$ python3 -q
>>> import numpy as np
>>> import numpy.linalg as la
>>> np.set_printoptions(precision=2, suppress=True, linewidth=140, sign=" ")
>>> def rd(a):
...     return np.round(a, 2) + 0
... 
>>> W0 = np.load("test15.npy")
>>> W0
array([[-1., -3.,  5.,  0.],
       [ 4., -1.,  0.,  1.],
       [ 4.,  5., -3.,  1.],
       [ 0.,  0.,  0.,  5.]])
>>> th = np.radians(135)
>>> Rm = np.eye(4)
>>> Rm[2, 2] = Rm[1, 1] = np.cos(th)
>>> Rm[2, 1], Rm[1, 2] = -np.sin(th), np.sin(th)
>>> rd(Rm)
array([[ 1.  ,  0.  ,  0.  ,  0.  ],
       [ 0.  , -0.71,  0.71,  0.  ],
       [ 0.  , -0.71, -0.71,  0.  ],
       [ 0.  ,  0.  ,  0.  ,  1.  ]])
>>> A2 = W0 @ Rm.T
>>> np.allclose(la.norm(W0, axis=1), la.norm(A2, axis=1))
True
>>> A2 = W0[0, 0] * W0[1:] - np.outer(W0[1:, 0], W0[0])
>>> A2
array([[  0.,  13., -20.,  -1.],
       [  0.,   7., -17.,  -1.],
       [  0.,   0.,  -0.,  -5.]])
>>> la.matrix_rank(A2), la.matrix_rank(W0)
(np.int64(3), np.int64(4))
>>> proj = np.triu(np.array([[1, 1, 2, 0], [1, 3, 2, 2], [1, 1, 1, 1], [2, 3, 1, 0]]), 1) + np.eye(4)
>>> A2 = proj @ W0 @ la.inv(proj)
>>> la.matrix_rank(A2)
np.int64(4)
>>> rd(np.poly(A2))
array([  1.,   0., -26., -76., 405.])
>>> np.trace(A2), np.trace(W0)
(np.float64(0.0), np.float64(0.0))
>>> proj @ W0 - W0 @ proj
array([[ 12.,  10.,   2.,   4.],
       [  8.,   6., -12.,  14.],
       [  0.,  -4., -18.,  -2.],
       [  0.,   0.,   0.,   0.]])
>>> A2
array([[ 11.,  -5., -13.,  26.],
       [ 12.,  -3., -24.,  43.],
       [  4.,   1., -13.,  17.],
       [  0.,   0.,   0.,   5.]])
>>> K = np.load("mat.npy")
>>> rd(K)
array([[ 0.96,  0.04,  0.19,  0.19],
       [ 0.04,  0.96, -0.19, -0.19],
       [ 0.19, -0.19,  0.04, -0.96],
       [ 0.19, -0.19, -0.96,  0.04]])
>>> # orthonormal columns
>>> O = K.astype(float).copy()
>>> for j in range(4):
...     O[:, j] -= O[:, :j] @ (O[:, :j].T @ O[:, j])
...     O[:, j] /= la.norm(O[:, j])
... 
>>> rd(O.T @ K)
array([[ 1.,  0.,  0.,  0.],
       [ 0.,  1.,  0.,  0.],
       [ 0.,  0.,  1.,  0.],
       [ 0.,  0.,  0.,  1.]])
>>> rd(O)
array([[ 0.96,  0.04,  0.19,  0.19],
       [ 0.04,  0.96, -0.19, -0.19],
       [ 0.19, -0.19,  0.04, -0.96],
       [ 0.19, -0.19, -0.96,  0.04]])
>>> evals, vecs = la.eig(K)
>>> rd(np.prod(evals))
np.float64(-1.0)
>>> rd(np.sort(la.eigvals(K.T)))
array([-1.,  1.,  1.,  1.])
>>> rd(np.sort(la.eigvals(la.inv(K))))
array([-1.,  1.,  1.,  1.])
>>> rd(K @ vecs[:, 0] - evals[0] * vecs[:, 0])
array([ 0.,  0.,  0.,  0.])
>>> A2 = K / np.sqrt((K ** 2).mean(axis=1, keepdims=True))
>>> rd(K - K.mean(axis=1, keepdims=True))
array([[ 0.62, -0.31, -0.15, -0.15],
       [-0.12,  0.81, -0.35, -0.35],
       [ 0.42,  0.04,  0.27, -0.73],
       [ 0.42,  0.04, -0.73,  0.27]])
>>> la.matrix_rank(A2) == la.matrix_rank(K)
np.True_
>>> rd(la.norm(A2, axis=1))
array([ 2.,  2.,  2.,  2.])
